% ipython --no-banner

In [1]: import numpy as np

In [2]: np.set_printoptions(suppress=True, linewidth=100)

In [3]: cent = 10 * np.array([[0.0, -1.5, 0.4], [-0.8, 2.1, 3.3], [1.1, -0.2, -0.4]])

In [4]: rng = np.random.default_rng(792)

In [5]: labels = rng.integers(0, 3, 15)

In [6]: K = cent[labels] + rng.normal(size=(15, 3))

In [7]: K.round(2)
Out[7]: 
array([[ 11.36,  -0.48,  -3.33],
       [ -8.11,  22.16,  32.15],
       [ -6.28,  21.03,  32.77],
       [  0.01, -15.65,   3.95],
       [ 11.07,  -2.11,  -3.84],
       [ 10.27,  -2.86,  -5.11],
       [ -8.26,  21.24,  31.49],
       [ -8.17,  21.02,  30.23],
       [ -0.66, -15.1 ,   5.28],
       [ -8.52,  20.25,  35.56],
       [ -1.08, -15.28,   4.15],
       [ -7.16,  22.11,  32.35],
       [ 11.25,  -2.78,  -3.59],
       [ 12.2 ,  -0.86,  -5.12],
       [ 11.04,  -2.08,  -3.5 ]])

In [8]: labels = K[:, 0] > np.median(K[:, 0])

In [9]: r0 = K[labels].mean(axis=0) - K[~labels].mean(axis=0)

In [10]: ((K - K.mean(axis=0)) @ r0 > 0).astype(int)
Out[10]: array([1, 0, 0, 1, 1, 1, 0, 0, 1, 0, 1, 0, 1, 1, 1])

In [11]: labels.astype(int)
Out[11]: array([1, 0, 0, 1, 1, 1, 0, 0, 0, 0, 0, 0, 1, 1, 1])

In [12]: T = np.stack([K, 4 * K, K[::-1]])

In [13]: T.shape
Out[13]: (3, 15, 3)

In [14]: np.round(np.linalg.norm(T, axis=(1, 2)), 2)
Out[14]: array([105.19, 420.76, 105.19])

In [15]: np.round(np.einsum("bij,cij->bc", T, T), 2)
Out[15]: 
array([[ 11064.81,  44259.22,   -740.94],
       [ 44259.22, 177036.89,  -2963.77],
       [  -740.94,  -2963.77,  11064.81]])

In [16]: (T @ K.T).shape
Out[16]: (3, 15, 15)

In [17]: np.linalg.matrix_rank(T)
Out[17]: array([3, 3, 3])

In [18]: Xc = K - K.mean(axis=0)

In [19]: U, sigma, VT = np.linalg.svd(Xc, full_matrices=False)

In [20]: np.linalg.matrix_rank(Xc)
Out[20]: np.int64(3)

In [21]: np.searchsorted(np.cumsum(sigma ** 2) / (sigma ** 2).sum(), 0.9) + 1
Out[21]: np.int64(1)

In [22]: np.round(sigma ** 2 / (sigma ** 2).sum(), 2) + 0
Out[22]: array([0.91, 0.09, 0.  ])

In [23]: np.abs(U[:, 0]).argmax()
Out[23]: np.int64(9)

In [24]: round((sigma ** 2).sum() ** 2 / (sigma ** 4).sum(), 2)
Out[24]: np.float64(1.21)

In [25]: M2 = K / np.sqrt((K ** 2).mean(axis=1, keepdims=True))

In [26]: np.linalg.matrix_rank(M2) == np.linalg.matrix_rank(K)
Out[26]: np.True_

In [27]: np.round(np.linalg.norm(M2, axis=1), 2)
Out[27]: array([1.73, 1.73, 1.73, 1.73, 1.73, 1.73, 1.73, 1.73, 1.73, 1.73, 1.73, 1.73, 1.73, 1.73, 1.73])

In [28]: M2[13].round(2)
Out[28]: array([ 1.59, -0.11, -0.67])

In [29]: E = np.array([[-2, -5, 0, 0, 0, 0],
    ...:     [1, -5, 0, 0, 0, 0],
    ...:     [-4, -3, 0, 0, 0, 0],
    ...:     [0, 0, -2, -5, 0, 0],
    ...:     [0, 0, 1, -5, 0, 0],
    ...:     [0, 0, -4, -3, 0, 0],
    ...:     [0, 0, 0, 0, -2, -5],
    ...:     [0, 0, 0, 0, 1, -5],
    ...:     [0, 0, 0, 0, -4, -3]])

In [30]: M2 = E / np.linalg.norm(E, axis=1, keepdims=True)

In [31]: gram = M2 @ M2.T

In [32]: gram.round(2)
Out[32]: 
array([[1.  , 0.84, 0.85, 0.  , 0.  , 0.  , 0.  , 0.  , 0.  ],
       [0.84, 1.  , 0.43, 0.  , 0.  , 0.  , 0.  , 0.  , 0.  ],
       [0.85, 0.43, 1.  , 0.  , 0.  , 0.  , 0.  , 0.  , 0.  ],
       [0.  , 0.  , 0.  , 1.  , 0.84, 0.85, 0.  , 0.  , 0.  ],
       [0.  , 0.  , 0.  , 0.84, 1.  , 0.43, 0.  , 0.  , 0.  ],
       [0.  , 0.  , 0.  , 0.85, 0.43, 1.  , 0.  , 0.  , 0.  ],
       [0.  , 0.  , 0.  , 0.  , 0.  , 0.  , 1.  , 0.84, 0.85],
       [0.  , 0.  , 0.  , 0.  , 0.  , 0.  , 0.84, 1.  , 0.43],
       [0.  , 0.  , 0.  , 0.  , 0.  , 0.  , 0.85, 0.43, 1.  ]])

In [33]: (gram - 2 * np.eye(9)).round(6).argmax(axis=1)
Out[33]: array([2, 0, 0, 5, 3, 3, 8, 6, 6])

In [34]: np.round(np.linalg.norm(M2, axis=1), 2)
Out[34]: array([1., 1., 1., 1., 1., 1., 1., 1., 1.])

In [35]: (np.abs(gram) > 0.9).astype(int)
Out[35]: 
array([[1, 0, 0, 0, 0, 0, 0, 0, 0],
       [0, 1, 0, 0, 0, 0, 0, 0, 0],
       [0, 0, 1, 0, 0, 0, 0, 0, 0],
       [0, 0, 0, 1, 0, 0, 0, 0, 0],
       [0, 0, 0, 0, 1, 0, 0, 0, 0],
       [0, 0, 0, 0, 0, 1, 0, 0, 0],
       [0, 0, 0, 0, 0, 0, 1, 0, 0],
       [0, 0, 0, 0, 0, 0, 0, 1, 0],
       [0, 0, 0, 0, 0, 0, 0, 0, 1]])
